>>> import numpy as np
>>> from numpy import linalg as LA
>>> np.set_printoptions(precision=2, suppress=True, linewidth=140, floatmode="fixed")
>>> rnd = lambda a: np.round(a, 2) + 0
>>> E = np.diag(np.array([-3, 1, 2, -1, -3])) + 3 * np.eye(5, k=1) + 3 * np.eye(5, k=-1)
>>> E
array([[-3.00,  3.00,  0.00,  0.00,  0.00],
       [ 3.00,  1.00,  3.00,  0.00,  0.00],
       [ 0.00,  3.00,  2.00,  3.00,  0.00],
       [ 0.00,  0.00,  3.00, -1.00,  3.00],
       [ 0.00,  0.00,  0.00,  3.00, -3.00]])
>>> def softmax(z):
...     e = np.exp(z - z.max(axis=-1, keepdims=True))
...     return e / e.sum(axis=-1, keepdims=True)
... 
>>> rnd(softmax(E[0] + -2))
array([0.00, 0.87, 0.04, 0.04, 0.04])
>>> rnd(softmax(10 * E[0]))
array([0.00, 1.00, 0.00, 0.00, 0.00])
>>> att = E @ E.T / np.sqrt(5)
>>> rnd(softmax(att))
array([[0.98, 0.00, 0.02, 0.00, 0.00],
       [0.00, 0.98, 0.01, 0.01, 0.00],
       [0.00, 0.00, 0.99, 0.00, 0.00],
       [0.00, 0.01, 0.00, 0.99, 0.00],
       [0.00, 0.00, 0.02, 0.00, 0.98]])
>>> rnd(softmax(att)[0] @ E)
array([-2.95,  3.00,  0.04,  0.05,  0.00])
>>> rnd(softmax(att + np.triu(np.full(att.shape, -np.inf), 1)))
array([[1.00, 0.00, 0.00, 0.00, 0.00],
       [0.00, 1.00, 0.00, 0.00, 0.00],
       [0.00, 0.00, 0.99, 0.00, 0.00],
       [0.00, 0.01, 0.00, 0.99, 0.00],
       [0.00, 0.00, 0.02, 0.00, 0.98]])
>>> O, Rm = LA.qr(E)
>>> rnd(abs(Rm[0, 0])), rnd(LA.norm(E[:, 0]))
(np.float64(4.24), np.float64(4.24))
>>> rnd(O)
array([[-0.71, -0.49,  0.03,  0.28,  0.43],
       [ 0.71, -0.49,  0.03,  0.28,  0.43],
       [ 0.00, -0.73, -0.04, -0.38, -0.57],
       [ 0.00,  0.00,  1.00, -0.03, -0.05],
       [ 0.00,  0.00,  0.00, -0.83,  0.55]])
>>> rnd(O @ Rm)
array([[-3.00,  3.00,  0.00,  0.00,  0.00],
       [ 3.00,  1.00,  3.00,  0.00,  0.00],
       [ 0.00,  3.00,  2.00,  3.00,  0.00],
       [ 0.00,  0.00,  3.00, -1.00,  3.00],
       [ 0.00,  0.00,  0.00,  3.00, -3.00]])
>>> rnd(np.abs(np.diag(Rm)))
array([4.24, 4.12, 3.00, 3.60, 1.81])
>>> rnd(O.T @ O)
array([[1.00, 0.00, 0.00, 0.00, 0.00],
       [0.00, 1.00, 0.00, 0.00, 0.00],
       [0.00, 0.00, 1.00, 0.00, 0.00],
       [0.00, 0.00, 0.00, 1.00, 0.00],
       [0.00, 0.00, 0.00, 0.00, 1.00]])
>>> print(np.allclose(Rm.T @ Rm, E.T @ E))
True
>>> rng = np.random.default_rng(38)
>>> A2 = E + rng.integers(-2, 3, (5, 3)) @ rng.integers(-2, 3, (3, 5))
>>> A2
array([[-4.00,  1.00, -1.00,  0.00,  1.00],
       [ 3.00,  1.00,  6.00,  0.00, -3.00],
       [-1.00,  1.00, -2.00,  3.00,  4.00],
       [-4.00,  8.00,  5.00,  7.00,  1.00],
       [ 3.00, -4.00, -3.00, -2.00,  0.00]])
>>> A2 - E
array([[-1.00, -2.00, -1.00,  0.00,  1.00],
       [ 0.00,  0.00,  3.00,  0.00, -3.00],
       [-1.00, -2.00, -4.00,  0.00,  4.00],
       [-4.00,  8.00,  2.00,  8.00, -2.00],
       [ 3.00, -4.00, -3.00, -5.00,  3.00]])
>>> np.abs(A2 - E).sum(axis=1)
array([ 5.00,  6.00, 11.00, 24.00, 18.00])
>>> LA.matrix_rank(A2 - E, tol=1e-8)
np.int64(3)
>>> A2 @ A2
array([[ 23.00,  -8.00,   9.00,  -5.00, -11.00],
       [-24.00,  22.00,   0.00,  24.00,  24.00],
       [  9.00,   6.00,  14.00,   7.00,  -9.00],
       [ 10.00,  61.00,  74.00,  62.00,  -1.00],
       [-13.00, -20.00, -31.00, -23.00,   1.00]])
>>> LA.determinant(A2)
Traceback (most recent call last):
  File "<python-input-27>", line 1, in <module>
    LA.determinant(A2)
    ^^^^^^^^^^^^^^
AttributeError: module 'numpy.linalg' has no attribute 'determinant'
>>> print(np.allclose(A2 @ A2.T, A2.T @ A2))
False
>>> [round(float(LA.det(E[:i, :i])), 2) + 0 for i in range(1, 6)]
[-3.0, -12.0, 3.0, 105.0, -342.0]
>>> print(np.all(LA.eigvalsh(E) > 0))
False
>>> rnd(LA.eigvalsh(E).min())
np.float64(-5.84)
>>> m1 = np.array([[-1, -2, 1, -2, -4, 2],
...     [-1, -1, 1, -2, -2, 2],
...     [0, 3, 1, 0, 6, 2],
...     [3, 6, -3, -3, -6, 3],
...     [3, 3, -3, -3, -3, 3],
...     [0, -9, -3, 0, 9, 3]])
>>> m1
array([[-1, -2,  1, -2, -4,  2],
       [-1, -1,  1, -2, -2,  2],
       [ 0,  3,  1,  0,  6,  2],
       [ 3,  6, -3, -3, -6,  3],
       [ 3,  3, -3, -3, -3,  3],
       [ 0, -9, -3,  0,  9,  3]])
>>> O, vecs = LA.qr(m1[:, :4])[0], LA.qr(m1[:, 4:])[0]
>>> s = LA.svd(O.T @ vecs, compute_uv=False)
>>> rnd(s)
array([1.00, 0.61])
>>> rnd(LA.norm(O @ O.T - vecs @ vecs.T, 2))
np.float64(1.0)
>>> (s > 0.9).sum()
np.int64(1)
>>> x0 = np.array([-5, 4, -6, -3, -7, -2])
>>> m1 @ np.eye(6)[5]
array([2.00, 2.00, 2.00, 3.00, 3.00, 3.00])
>>> LA.norm(m1 @ x0) <= LA.norm(m1, 2) * LA.norm(x0) + 1e-9
np.True_
>>> m1 @ (2 * x0)
array([  42,   22,  -80,  144,   78, -174])
>>> (m1 * x0).sum(axis=1)
array([ 21,  11, -40,  72,  39, -87])
>>> feats = np.load("block9.npy")
>>> feats
array([[ 0,  0,  0,  0,  0],
       [ 0,  0,  0,  0,  0],
       [ 0,  0,  0,  0,  0],
       [ 0,  6,  0,  0,  0],
       [ 0,  0,  0,  0,  0],
       [-5,  0,  0, -1,  0],
       [ 0,  7,  4,  0,  0],
       [ 0,  7, -6,  0,  0],
       [ 7,  9,  0,  0, -4],
       [ 0,  0,  6,  9,  0]])
>>> # rows 0 and 1 are equal
>>> Xs = (feats - feats.mean(axis=0)) / feats.std(axis=0)
>>> np.argwhere(np.abs(Xs) > 2)
array([[7, 2],
       [8, 0],
       [8, 4],
       [9, 3]])
>>> rnd(Xs.std(axis=0))
array([1.00, 1.00, 1.00, 1.00, 1.00])
>>> b = LA.lstsq(np.delete(Xs, 0, axis=1), Xs[:, 0])[0]
>>> np.abs(b).argmax()
np.int64(3)
>>> rnd(1 - np.var(Xs[:, 0] - np.delete(Xs, 0, axis=1) @ b))
np.float64(0.74)
>>> O, vecs = LA.qr(feats[:, :4])[0], LA.qr(feats[:, 4:])[0]
>>> s = LA.svd(O.T @ vecs, compute_uv=False)
>>> (s > 0.9).sum()
np.int64(0)
>>> A2 = np.c_[feats[:, :1] @ np.array([[1]]), np.array([3, -4, 0, -5, 1, 4, 1, 2, 0, 0])]
>>> A2
array([[ 0,  3],
       [ 0, -4],
       [ 0,  0],
       [ 0, -5],
       [ 0,  1],
       [-5,  4],
       [ 0,  1],
       [ 0,  2],
       [ 7,  0],
       [ 0,  0]])
>>> LA.matrix_rank(A2)
np.int64(2)
>>> print(rnd(LA.norm(A2 - feats @ LA.lstsq(feats, A2)[0], axis=0)))
[0.00 7.34]
>>> Xs = feats - feats.mean(axis=0)
>>> Uu, s, Vh = LA.svd(Xs, full_matrices=False)
>>> rnd(Xs.mean(axis=0))
array([0.00, 0.00, 0.00, 0.00, 0.00])
>>> print(np.abs(Uu[:, 0]).argmax())
8
>>> rnd((s ** 2).sum() ** 2 / (s ** 4).sum())
np.float64(2.75)
>>> rnd(s)
array([13.74, 11.04,  6.10,  5.44,  1.86])
>>> np.abs(Vh[0]).argmax()
np.int64(1)
>>> np.searchsorted(np.cumsum(s ** 2) / (s ** 2).sum(), 0.9) + 1
np.int64(3)
>>> LA.matrix_rank(Xs)
np.int64(5)
>>> (np.sign(Uu[:, 0]) == np.sign(Uu[0, 0])).astype(int)
array([1, 1, 1, 0, 1, 1, 0, 0, 0, 1])
>>> Xs = feats - feats.mean(axis=0)
>>> vecs = LA.svd(Xs)[2][:4]
>>> A2 = Xs - Xs @ vecs.T @ vecs
>>> rnd(A2.std(axis=0))
array([0.21, 0.01, 0.02, 0.05, 0.55])
>>> print(rnd((Xs @ vecs.T).std(axis=0)))
[4.34 3.49 1.93 1.72]
>>> rnd(np.cov(Xs @ vecs.T, rowvar=False))
array([[20.97,  0.00,  0.00,  0.00],
       [ 0.00, 13.54,  0.00,  0.00],
       [ 0.00,  0.00,  4.14,  0.00],
       [ 0.00,  0.00,  0.00,  3.29]])
>>> arr = np.loadtxt("test9.csv", delimiter=",")
>>> arr
array([[  0.80,   0.20,   1.60,   0.00,   0.40,   1.10,  -0.60,  -0.70,   1.00],
       [ -0.10,   1.40,  -1.20,  -0.20,  -0.60,  -0.80,   1.30,  -0.10,  -1.60],
       [  0.00,   0.60,  -0.50,  -0.50,  -0.60,   1.20,   0.90,   1.20,  -0.40],
       [  0.70,  -0.90,   1.50,   0.10,  -1.70,   1.30,  -0.70,   1.00,   1.00],
       [  0.10,   0.50,  -1.40,   1.50,  -0.60,  -1.30,  -0.30,  -0.10,   0.60],
       [ -1.70,  -0.90,  -0.10,   0.80,   1.10,   0.90,   1.00,   0.00,  -0.10],
       [  1.10,  -0.90,  -1.10,   0.60,   0.70,  -0.10,   0.60,  -1.10,   0.30],
       [ -1.10,   0.40,  -0.90,   0.20,   0.60,   0.30,   0.00,   1.40,  -0.80],
       [  1.20,   2.80,  -1.10,   0.60,  -0.70,   0.40,  -0.60,  -2.40,   0.10],
       [ -0.30,  -0.30,   1.50,   0.80,   0.80,   1.20,   0.50,   1.50,   0.80],
       [ -0.90,  -0.30,   1.10,  -0.30,   0.40,   0.40,   0.30,  -0.20,  -1.20],
       [ -0.10,   1.30,   0.40,  -1.10,  -0.60,  -0.40,   0.70,  -1.20,  -1.40],
       [  1.70,  -0.30,   0.80,   1.50,   0.30,  -0.40,  -0.50,   0.10,   0.00],
       [  0.10,  -0.70,  -0.80,   0.30,  -0.90,  -1.30,   1.40,  -0.90,   0.90],
       [  0.20,   0.50,  -0.30,  -0.70,  -0.40,   0.40,   0.20,  -1.20,   1.40],
       [  0.40,  -0.40,   0.60,   0.40,  -2.30,   1.30,   2.10,  -0.40,   1.00],
       [  1.80,   0.90,   0.10,  -1.10,   0.50,   1.50,  -1.80,   0.90,   1.00],
       [  0.80,   0.80,   0.70,   0.10,  -1.70,  -0.90,  -0.70,   0.60,   0.20],
       [ -1.30,   1.50,   0.10,  -0.20,   0.70,   0.80,   0.90,  -0.20,  -0.80],
       [  0.70,   0.70,   2.20,  -0.20,   1.60,   0.00,  -0.10,   0.90,  -0.60],
       [  0.50,   1.90,  -1.00,  -0.10,   0.10,   1.10,  -0.80,   0.60,  -0.90],
       [  1.80,  -0.90,   0.70,   0.00,  -2.00,  -1.00,   0.80,   0.10,   0.80],
       [ -3.00,   3.00, -22.00, -15.00,  13.00,   8.00,  -2.00,  -9.00, -14.00],
       [ -1.00,   1.00,   0.70,   0.50,  -0.70,  -0.30,   0.70,   0.90,  -1.20],
       [  0.50,   0.40,   0.20,   1.10,   0.90,  -0.40,  -0.50,  -0.40,   0.50],
       [  0.20,  -0.70,  -2.40,   0.50,   0.30,   1.90,   1.40,  -1.10,   0.00],
       [  1.60,   0.50,   0.80,  -0.20,  -1.20,  -0.20,   0.00,   1.30,  -1.20],
       [  2.00,  -0.70,   1.10,   1.10,  -0.30,  -0.90,  -0.70,   1.00,   0.50],
       [  0.40,  -1.30,   0.70,   1.30,  -0.10,  -1.10,   0.90,  -0.70,   0.70],
       [ -1.00,  -0.90,  -1.30,  -1.00,   0.20,   0.50,  -1.60,   0.20,   0.80],
       [ -0.40,  -0.70,   0.80,   1.30,  -0.20,   0.70,   0.70,   1.20,   0.00],
       [ -0.80,  -1.10,  -0.10,  -1.10,   0.40,   0.20,  -0.30,   1.40,   1.50],
       [ -0.20,  -1.30,   0.80,  -0.30,   0.40,   0.90,   0.00,  -1.00,   1.80],
       [  0.10,   0.70,   2.30,   2.10,  -0.20,  -0.10,   2.90,   2.00,   0.90],
       [  1.50,   1.40,  -0.90,  -0.20,   1.90,   1.10,   0.90,   0.40,   0.40],
       [ -1.20,  -0.80,  -2.30,   0.60,   0.90,   0.20,  -0.50,   0.50,  -0.70],
       [ -0.80,  -1.40,   1.20,   1.90,   0.90,  -1.10,   0.60,  -1.10,  -0.90],
       [  0.90,   0.30,  -2.20,  -0.70,   0.10,   0.80,   0.50,  -1.90,   1.20]])
>>> # row 22 is much longer than the rest
>>> d = LA.norm(arr[:, None] - arr[None], axis=-1)
>>> np.flatnonzero(d[2] < d.mean() / 2)
array([ 2,  7, 18, 20, 23, 30])
>>> d[2].round(6).argsort(kind="stable")[:4]
array([ 2,  7, 20, 23])
>>> (d + 1e9 * np.eye(38)).round(6).argmin(axis=1)
array([32, 11,  7,  0, 24, 30, 24, 35, 14, 30, 18,  1, 27, 28, 37, 21,  0, 26, 10, 10,  2, 17, 25, 10, 12, 37, 17, 12, 13, 31,  9, 29,  0,
       30, 20,  7, 28, 14])
